$ ipython --no-banner

In [1]: import numpy as np

In [2]: from numpy import linalg as LA

In [3]: np.set_printoptions(suppress=True, linewidth=100)

In [4]: def rnd(a):
   ...:     return np.round(a, 3) + 0
   ...: 

In [5]: Y = np.array([[-2, 1, -3, 3, -3, -2, 2],
   ...:     [-1, 2, 0, 1, 2, 0, 3],
   ...:     [-1, 0, 3, -3, -2, 3, 3],
   ...:     [-3, -2, 1, 0, -1, -1, -3],
   ...:     [0, -3, 2, -2, -1, 0, 0],
   ...:     [0, 0, -1, 0, 0, 2, -1],
   ...:     [-3, -3, 1, 3, 0, 3, 1]])

In [6]: K = np.triu(Y, 1)

In [7]: print(K)
[[ 0  1 -3  3 -3 -2  2]
 [ 0  0  0  1  2  0  3]
 [ 0  0  0 -3 -2  3  3]
 [ 0  0  0  0 -1 -1 -3]
 [ 0  0  0  0  0  0  0]
 [ 0  0  0  0  0  0 -1]
 [ 0  0  0  0  0  0  0]]

In [8]: left, sv, Vt = LA.svd(K)

In [9]: print(rnd(sv))
[6.186 6.04  4.261 0.302 0.066 0.    0.   ]

In [10]: Y = left[:, :5] @ np.diag(sv[:5]) @ Vt[:5]

In [11]: print(rnd(np.abs(K - Y).max()))
0.0

In [12]: print(rnd(Y))
[[ 0.  1. -3.  3. -3. -2.  2.]
 [ 0.  0.  0.  1.  2.  0.  3.]
 [ 0.  0.  0. -3. -2.  3.  3.]
 [ 0.  0.  0.  0. -1. -1. -3.]
 [ 0.  0.  0.  0.  0.  0.  0.]
 [ 0.  0.  0.  0.  0.  0. -1.]
 [ 0.  0.  0.  0.  0.  0.  0.]]

In [13]: print(LA.matrix_rank(K, rtol=0.05))
3

In [14]: print(rnd(LA.norm(K - Y) / LA.norm(K)))
0.0

In [15]: print([round(float(x), 3) for x in LA.svd(K, compute_uv=False)[:3]])
[6.186, 6.04, 4.261]

In [16]: print(rnd(LA.norm(K, 2) / LA.norm(K)))
0.642

In [17]: print(LA.matrix_rank(K, rtol=0.1))
3

In [18]: print(LA.cond(K) > 100)
True

In [19]: A = np.load("dump.npy")

In [20]: print(rnd(A))
[[0.25  0.    0.25  0.25  0.    0.25 ]
 [0.333 0.667 0.    0.    0.    0.   ]
 [0.    0.    0.5   0.5   0.    0.   ]
 [0.    0.333 0.333 0.333 0.    0.   ]
 [0.25  0.    0.25  0.25  0.25  0.   ]
 [0.25  0.    0.    0.    0.25  0.5  ]]

In [21]: # rows and columns are dependent

In [22]: print(LA.lstsq(A[:-1].T, A[-1])[2])
5

In [23]: print(np.unique(A.round(6), axis=0).shape)
(6, 6)

In [24]: print(np.allclose(A[:-1].T @ LA.lstsq(A[:-1].T, A[-1])[0], A[-1]))
True

In [25]: rng = np.random.default_rng(319493)

In [26]: Y = A + rng.integers(-2, 3, (6, 5)) @ rng.integers(-2, 3, (5, 6))

In [27]: print(rnd(Y))
[[ -1.75   -2.      1.25   -7.75    1.      0.25 ]
 [  2.333  -1.333   1.     -9.      0.     -2.   ]
 [ -6.      1.     -1.5    -5.5     5.     -5.   ]
 [-12.      8.333  -9.667  10.333   4.     -4.   ]
 [ -3.75   -1.     -0.75    3.25   -0.75    2.   ]
 [ -5.75   -1.     -1.     10.     -1.75    5.5  ]]

In [28]: print(np.abs(Y - A).sum(axis=1))
[14. 16. 25. 48. 12. 25.]

In [29]: print(LA.matrix_rank(Y - A, tol=1e-8))
5
